% ipython --no-banner

In [1]: import numpy as np

In [2]: np.set_printoptions(suppress=True, linewidth=120)

In [3]: E = np.load("out12.npy")

In [4]: E
Out[4]: 
array([[ -0.9,  -0.2,  -1.6,  -1. ],
       [  0.1,  -1.8,   0.8,   0.6],
       [  1.2,   0.9,  -1.1,  -0.6],
       [  0.4,   0.5,   0.1,   0.6],
       [  0. ,   0.6,  -0.4,   0. ],
       [ -0.7,  -0.1,  -1. ,  -1.6],
       [  0.1,   0.1,   0.6,   1. ],
       [ -2.6,  -1.2,   1. ,  -2. ],
       [ -0.7,   1.2,   0.9,  -1.8],
       [  0.4,  -1.2,   0.1,  -0.2],
       [  2.2,   0.5,  -2.1,  -0.5],
       [-14. , -16. ,  12. , -10. ],
       [  1. ,   1.1,   0.4,   1. ],
       [  0.7,  -0.2,  -1.5,  -1.9],
       [ -0.7,  -0.2,   0.1,  -0.5],
       [  0.2,  -1.6,  -0.4,  -0.2],
       [  0.5,  -0.2,  -0.7,  -2.2],
       [  0.7,   0.1,   1.3,  -1. ],
       [ -1.1,   1. ,   0. ,  -1.5],
       [  0.1,   0.2,  -1. ,  -0.2],
       [ -0.7,  -0.2,   0.3,   0.9]])

In [5]: # row 11 is much longer than the rest

In [6]: rng = np.random.default_rng(939)

In [7]: lab = rng.permutation(4)

In [8]: out = E[:, lab] * rng.choice([-1, 1], 4)

In [9]: out
Out[9]: 
array([[ -1. ,  -1.6,   0.9,   0.2],
       [  0.6,   0.8,  -0.1,   1.8],
       [ -0.6,  -1.1,  -1.2,  -0.9],
       [  0.6,   0.1,  -0.4,  -0.5],
       [  0. ,  -0.4,  -0. ,  -0.6],
       [ -1.6,  -1. ,   0.7,   0.1],
       [  1. ,   0.6,  -0.1,  -0.1],
       [ -2. ,   1. ,   2.6,   1.2],
       [ -1.8,   0.9,   0.7,  -1.2],
       [ -0.2,   0.1,  -0.4,   1.2],
       [ -0.5,  -2.1,  -2.2,  -0.5],
       [-10. ,  12. ,  14. ,  16. ],
       [  1. ,   0.4,  -1. ,  -1.1],
       [ -1.9,  -1.5,  -0.7,   0.2],
       [ -0.5,   0.1,   0.7,   0.2],
       [ -0.2,  -0.4,  -0.2,   1.6],
       [ -2.2,  -0.7,  -0.5,   0.2],
       [ -1. ,   1.3,  -0.7,  -0.1],
       [ -1.5,   0. ,   1.1,  -1. ],
       [ -0.2,  -1. ,  -0.1,  -0.2],
       [  0.9,   0.3,   0.7,   0.2]])

In [10]: U, _, Vh = np.linalg.svd(E.T @ out)

In [11]: np.round(np.linalg.lstsq(E, out)[0], 1) + 0
Out[11]: 
array([[ 0.,  0., -1.,  0.],
       [ 0.,  0.,  0., -1.],
       [ 0.,  1.,  0.,  0.],
       [ 1.,  0.,  0.,  0.]])

In [12]: lab
Out[12]: array([3, 2, 0, 1])

In [13]: np.round(U @ Vh, 1) + 0
Out[13]: 
array([[ 0.,  0., -1.,  0.],
       [ 0.,  0.,  0., -1.],
       [ 0.,  1.,  0.,  0.],
       [ 1.,  0.,  0.,  0.]])
